In [1]: import numpy as np

In [2]: import numpy.linalg as la

In [3]: np.set_printoptions(precision=3, suppress=True, linewidth=160)

In [4]: r0 = np.array([1, 2])

In [5]: r1 = np.array([3, 1, 3, 1])

In [6]: feats = np.outer(r0, r1)

In [7]: print(feats)
[[3 1 3 1]
 [6 2 6 2]]

In [8]: print(la.matrix_rank(feats, rtol=0.1))
1

In [9]: print(la.cond(feats) > 100)
True

In [10]: print(round(la.norm(feats, 2) / la.norm(feats), 3))
1.0

In [11]: print(np.argsort(-la.norm(feats, axis=0).round(6), kind="stable")[:3])
[0 2 1]

In [12]: print([round(float(x), 3) for x in la.svd(feats, compute_uv=False)[:3]])
[10.0, 0.0]

In [13]: left, sv, vt = la.svd(feats)

In [14]: V = vt[:(sv > 1e-8).sum()]

In [15]: rng = np.random.default_rng(78809)

In [16]: vec = feats[1] + 3 * feats[0] + rng.integers(2) * np.eye(4)[1]

In [17]: print(vec)
[15.  6. 15.  5.]

In [18]: print(V.T @ V)
[[0.45 0.15 0.45 0.15]
 [0.15 0.05 0.15 0.05]
 [0.45 0.15 0.45 0.15]
 [0.15 0.05 0.15 0.05]]

In [19]: print(np.diag(V.T @ V))
[0.45 0.05 0.45 0.05]

In [20]: print(round(float(la.norm(vec - V.T @ V @ vec)), 3))
0.975

In [21]: E = np.load("dump.npy")

In [22]: print(E)
[[-0.059 -0.207  0.325 -0.921]
 [ 0.995  0.06  -0.012 -0.081]
 [ 0.059 -0.931 -0.35   0.082]
 [ 0.059 -0.294  0.878  0.373]]

In [23]: vec = np.array([3, -4, 2, -5])

In [24]: print(np.round(la.det(E), 3))
-1.0

In [25]: print(np.round(la.norm(vec), 3), np.round(la.norm(E @ vec), 3))
7.348 7.348

In [26]: print(np.abs(la.eigvals(E)))
[1. 1. 1. 1.]

In [27]: print(4 - la.matrix_rank(E - np.eye(4), tol=1e-8))
1

In [28]: print([p for p in range(1, 25) if np.allclose(la.matrix_power(E, p), np.eye(4))])
[]

In [29]: lab = rng.permutation(4)

In [30]: other = E[:, lab] * rng.choice([-1, 1], 4)

In [31]: print(other)
[[-0.921 -0.059 -0.207 -0.325]
 [-0.081  0.995  0.06   0.012]
 [ 0.082  0.059 -0.931  0.35 ]
 [ 0.373  0.059 -0.294 -0.878]]

In [32]: left, _, vt = la.svd(E.T @ other)

In [33]: print(np.round(la.lstsq(E, other)[0], 3) + 0)
[[ 0.  1.  0.  0.]
 [ 0.  0.  1.  0.]
 [ 0.  0.  0. -1.]
 [ 1.  0.  0.  0.]]

In [34]: r0 = np.array([-2, -1, 1])

In [35]: print(np.polyval(r0, E[3]))
[ 0.935  1.121 -1.421  0.349]

In [36]: print(np.convolve(E[3], r0))
[-0.117  0.529 -1.404 -1.918  0.505  0.373]
